$ python3 -q
>>> import numpy as np
>>> import numpy.linalg as la
>>> np.set_printoptions(precision=2, suppress=True, linewidth=100, legacy="1.25")
>>> tidy = lambda a: np.round(a, 2) + 0
>>> M = np.load("dump.npy")
>>> M
array([[ 0, -1, -1],
       [ 0,  0,  0],
       [ 0,  0,  0]])
>>> # row 2 repeats row 1
>>> tidy(la.det(M[::-1]))
0.0
>>> tidy(la.det(M.T))
0.0
>>> np.einsum("ij,ji->", M, M)
0
>>> np.einsum("ii->", M)
0
>>> tidy(la.eigvals(M).sum().real)
0.0
>>> np.argsort(-la.norm(M, axis=0).round(6), kind="stable")[:3]
array([1, 2, 0])
>>> la.cond(M) > 100
True
>>> la.matrix_rank(M, rtol=0.1)
1
>>> rk = la.matrix_rank(M)
>>> rk
1
>>> ns = la.svd(M)[2][rk:].T
>>> tidy(M @ ns)
array([[0., 0.],
       [0., 0.],
       [0., 0.]])
>>> [int(la.matrix_rank(M[:, :j + 1])) for j in range(3)]
[0, 1, 1]
>>> u = np.array([0, 2])
>>> np.cross(M[1, :3], M[2, :3])
array([0, 0, 0])
>>> np.correlate(M[1], M[2], "full")
array([0, 0, 0, 0, 0])
>>> left, sv, VT = la.svd(M)
>>> evecs = VT[:(sv > 1e-8).sum()]
>>> rng = np.random.default_rng(255923)
>>> vec = M[0] + -2 * M[1] + rng.integers(2) * np.eye(3)[2]
>>> vec
array([ 0., -1.,  0.])
>>> la.matrix_rank(np.vstack([M, vec]))
2
>>> tidy(evecs.T @ evecs)
array([[0. , 0. , 0. ],
       [0. , 0.5, 0.5],
       [0. , 0.5, 0.5]])
>>> A = np.loadtxt("case9.csv", delimiter=",")
>>> tidy(A)
array([[ 0.57,  0.74,  0.37],
       [-0.8 ,  0.39,  0.45],
       [-0.19,  0.55, -0.81]])
>>> # columns are unit length and at right angles
>>> proj = np.triu(np.array([[2, 0, 2], [1, 0, 1], [1, 1, 1]]), 1) + np.eye(3)
>>> out = proj @ A @ la.inv(proj)
>>> tidy(la.det(out))
-1.0
>>> tidy(np.poly(out))
array([ 1.  , -0.14, -0.14,  1.  ])
>>> la.matrix_rank(out)
3
>>> tidy(out)
array([[ 0.19,  1.84, -3.48],
       [-0.99,  0.94,  0.68],
       [-0.19,  0.55, -0.99]])
>>> tidy(A @ A)
array([[-0.34,  0.91,  0.24],
       [-0.85, -0.19, -0.49],
       [-0.39, -0.37,  0.84]])
>>> tidy(la.matrix_power(A, 2))
array([[-0.34,  0.91,  0.24],
       [-0.85, -0.19, -0.49],
       [-0.39, -0.37,  0.84]])
>>> tidy((A - A.T) / 2)
array([[ 0.  ,  0.77,  0.28],
       [-0.77,  0.  , -0.05],
       [-0.28,  0.05,  0.  ]])
>>> tidy((A + A.T) / 2)
array([[ 0.57, -0.03,  0.09],
       [-0.03,  0.39,  0.5 ],
       [ 0.09,  0.5 , -0.81]])
>>> tidy(A @ A.T)
array([[1., 0., 0.],
       [0., 1., 0.],
       [0., 0., 1.]])
>>> tidy(np.einsum("ij,ji->", A, A))
0.31
>>> tidy(la.det(A[::-1]))
1.0
>>> tidy(np.kron(np.eye(2, dtype=int), A))
array([[ 0.57,  0.74,  0.37,  0.  ,  0.  ,  0.  ],
       [-0.8 ,  0.39,  0.45,  0.  ,  0.  ,  0.  ],
       [-0.19,  0.55, -0.81,  0.  ,  0.  ,  0.  ],
       [ 0.  ,  0.  ,  0.  ,  0.57,  0.74,  0.37],
       [ 0.  ,  0.  ,  0.  , -0.8 ,  0.39,  0.45],
       [ 0.  ,  0.  ,  0.  , -0.19,  0.55, -0.81]])
>>> tidy(np.poly(A))
array([ 1.  , -0.14, -0.14,  1.  ])
>>> tidy(la.eigvals(A).sum().real)
0.14
>>> data = rng.normal(size=(14, 3))
>>> data = 20 * data / la.norm(data, axis=1, keepdims=True)
>>> tidy(data)
array([[  6.67,   7.42,  17.33],
       [ 10.72,  14.02,   9.42],
       [  7.72, -16.87,  -7.47],
       [-16.83,  10.29,  -3.27],
       [-15.32,  -9.12,  -9.07],
       [-15.79, -10.96,  -5.54],
       [ 18.32,  -6.37,  -4.89],
       [-16.18,  -9.52,   6.91],
       [ 16.48,  -4.92, -10.21],
       [  9.97,  -3.12,  17.05],
       [-18.01,  -7.95,   3.54],
       [-10.27,  -3.34, -16.83],
       [  8.98,  16.62,  -6.56],
       [  2.39, -15.72,  12.13]])
>>> T = np.stack([data, 5 * data, data[::-1]])
>>> (T @ data.T).shape
(3, 14, 14)
>>> tidy(la.norm(T, axis=(1, 2)))
array([ 74.83, 374.17,  74.83])
>>> la.matrix_rank(T.reshape(3, -1))
2
>>> Xs = data - data.mean(axis=0)
>>> left, sv, VT = la.svd(Xs, full_matrices=False)
>>> tidy(VT[0] * np.sign(VT[0, np.abs(VT[0]).argmax()]))
array([0.89, 0.34, 0.3 ])
>>> tidy(Xs.mean(axis=0))
array([0., 0., 0.])
>>> np.abs(left[:, 0]).argmax()
1
>>> tidy(np.abs(VT[-1]))
array([0.12, 0.82, 0.56])
>>> (np.sign(left[:, 0]) == np.sign(left[0, 0])).astype(int)
array([1, 1, 1, 0, 0, 0, 1, 0, 1, 1, 0, 0, 1, 1])
>>> data.shape
(14, 3)
>>> tidy(la.norm(data))
74.83
>>> tidy(np.abs(data).max())
18.32
>>> tidy(data.mean(axis=0))
array([-0.8 , -2.82,  0.18])
>>> np.unravel_index(np.abs(data).argmax(), data.shape)
(6, 0)
>>> tidy(data.sum(axis=0))
array([-11.16, -39.53,   2.52])
>>> vec = np.array([-1, -2, 1])
>>> a = np.maximum(data @ vec, 0)
>>> tidy(data.T @ a)
array([-1865.47, -2276.92,   609.15])
>>> np.flatnonzero(a > 1e-9)
array([ 2,  4,  5,  7,  9, 10, 11, 13])
>>> tidy(a)
array([ 0.  ,  0.  , 18.55,  0.  , 24.5 , 32.16,  0.  , 42.12,  0.  , 13.32, 37.44,  0.11,  0.  ,
       41.19])
>>> tidy(data * (a > 1e-9)[:, None])
array([[  0.  ,   0.  ,   0.  ],
       [  0.  ,   0.  ,   0.  ],
       [  7.72, -16.87,  -7.47],
       [  0.  ,   0.  ,   0.  ],
       [-15.32,  -9.12,  -9.07],
       [-15.79, -10.96,  -5.54],
       [  0.  ,   0.  ,   0.  ],
       [-16.18,  -9.52,   6.91],
       [  0.  ,   0.  ,   0.  ],
       [  9.97,  -3.12,  17.05],
       [-18.01,  -7.95,   3.54],
       [-10.27,  -3.34, -16.83],
       [  0.  ,   0.  ,   0.  ],
       [  2.39, -15.72,  12.13]])
>>> tidy(np.tanh(data @ vec))
array([-1.  , -1.  ,  1.  , -1.  ,  1.  ,  1.  , -1.  ,  1.  , -1.  ,  1.  ,  1.  ,  0.11, -1.  ,
        1.  ])
